In [1]: import numpy as np

In [2]: np.set_printoptions(precision=4, suppress=True, linewidth=100)

In [3]: M = -3 * np.eye(5) + np.ones((5, 5))

In [4]: M
Out[4]: 
array([[-2.,  1.,  1.,  1.,  1.],
       [ 1., -2.,  1.,  1.,  1.],
       [ 1.,  1., -2.,  1.,  1.],
       [ 1.,  1.,  1., -2.,  1.],
       [ 1.,  1.,  1.,  1., -2.]])

In [5]: np.trace(M)
Out[5]: np.float64(-10.0)

In [6]: np.allclose(M @ M.T, M.T @ M)
Out[6]: True

In [7]: ev, vecs = np.linalg.eigh(M)

In [8]: np.linalg.eigvalsh(M + -1 * np.eye(5))
Out[8]: array([-4., -4., -4., -4.,  1.])

In [9]: (ev > 1e-8).sum(), (ev < -1e-8).sum()
Out[9]: (np.int64(1), np.int64(4))

In [10]: print(vecs @ np.diag(ev) @ vecs.T)
[[-2.  1.  1.  1.  1.]
 [ 1. -2.  1.  1.  1.]
 [ 1.  1. -2.  1.  1.]
 [ 1.  1.  1. -2.  1.]
 [ 1.  1.  1.  1. -2.]]

In [11]: np.linalg.eigvalsh(M @ M)
Out[11]: array([4., 9., 9., 9., 9.])

In [12]: print(np.round(vecs.T @ vecs, 4) + 0)
[[1. 0. 0. 0. 0.]
 [0. 1. 0. 0. 0.]
 [0. 0. 1. 0. 0.]
 [0. 0. 0. 1. 0.]
 [0. 0. 0. 0. 1.]]

In [13]: np.round(ev.sum(), 4), np.trace(M)
Out[13]: (np.float64(-10.0), np.float64(-10.0))

In [14]: ev
Out[14]: array([-3., -3., -3., -3.,  2.])

In [15]: E = np.load("x.npy")

In [16]: E
Out[16]: 
array([[-1.8   ,  2.    ,  0.7   ,  2.    ,  0.    ,  0.5   ,  0.8   ,  1.7   ,  9.9697,  1.4   ],
       [-1.4   ,  0.8   ,  1.6   ,  0.    ,  2.    , -0.5   ,  1.9   ,  0.3   ,  4.0199,  0.4   ],
       [ 1.2   ,  0.2   ,  1.4   , -0.5   , -1.4   , -1.    , -0.5   ,  2.1   ,  0.8278,  1.2   ],
       [ 0.1   ,  0.    ,  1.5   ,  0.2   ,  0.3   , -0.8   ,  1.6   ,  0.3   , -0.2202, -0.8   ],
       [-1.5   , -0.2   ,  0.2   ,  1.9   ,  1.1   ,  1.3   , -0.7   , -2.1   , -1.0252,  1.1   ],
       [ 0.3   , -0.4   ,  0.1   , -0.8   ,  1.3   ,  0.1   , -1.    ,  0.1   , -1.9732, -0.1   ],
       [ 1.6   ,  0.5   , -1.5   , -0.1   ,  0.6   ,  0.8   , -1.    , -0.9   ,  2.6317,  0.5   ],
       [ 1.3   ,  1.2   , -0.8   , -1.4   , -0.1   ,  0.4   , -1.    ,  0.1   ,  5.9883, -1.3   ],
       [-0.3   , -0.5   , -0.8   ,  0.3   ,  1.    , -0.3   , -1.3   , -1.1   , -2.4329, -0.6   ],
       [-0.4   ,  0.3   , -1.    , -0.1   ,  0.5   , -3.5   , -1.9   ,  0.7   ,  1.5682,  0.    ],
       [-0.4   ,  0.6   , -1.4   , -0.6   ,  0.8   , -1.3   , -0.4   ,  0.8   ,  2.7437, -1.1   ],
       [ 0.8   , -1.    , -0.6   , -1.4   , -1.3   ,  0.9   , -1.    , -0.1   , -4.8914,  1.1   ],
       [-0.4   ,  1.3   ,  0.5   ,  0.7   ,  0.2   , -0.5   ,  0.    , -0.3   ,  6.6763,  0.2   ],
       [-1.1   ,  1.8   ,  2.3   ,  2.4   ,  0.1   , -1.    ,  0.7   , -0.8   ,  8.9737,  0.5   ],
       [ 0.2   ,  1.9   , -0.3   , -0.5   , -0.9   , -3.1   , -1.1   , -0.4   ,  9.5126, -0.2   ],
       [ 0.2   , -1.6   , -1.5   , -1.1   ,  1.8   ,  0.8   ,  1.5   , -0.5   , -8.1144,  0.2   ],
       [-1.    ,  0.9   ,  1.2   , -1.3   , -0.4   ,  0.7   ,  0.3   ,  1.1   ,  4.5021, -0.4   ],
       [ 1.9   , -0.1   , -0.6   , -1.1   ,  0.    , -0.6   , -0.5   ,  0.5   , -0.4444,  0.9   ]])

In [17]: # column 8 is much longer than the rest

In [18]: np.argsort(-np.linalg.norm(E, axis=0).round(6), kind="stable")[:3]
Out[18]: array([8, 5, 2])

In [19]: np.round(np.abs(np.linalg.svd(E)[2][-1]), 4) + 0
Out[19]: array([0.0022, 0.9807, 0.    , 0.0066, 0.0018, 0.0029, 0.0063, 0.011 , 0.1948, 0.0097])

In [20]: [round(float(x), 4) for x in np.linalg.svd(E, compute_uv=False)[:3]]
Out[20]: [23.2873, 7.2391, 5.3423]

In [21]: np.linalg.cond(E) > 100
Out[21]: np.True_
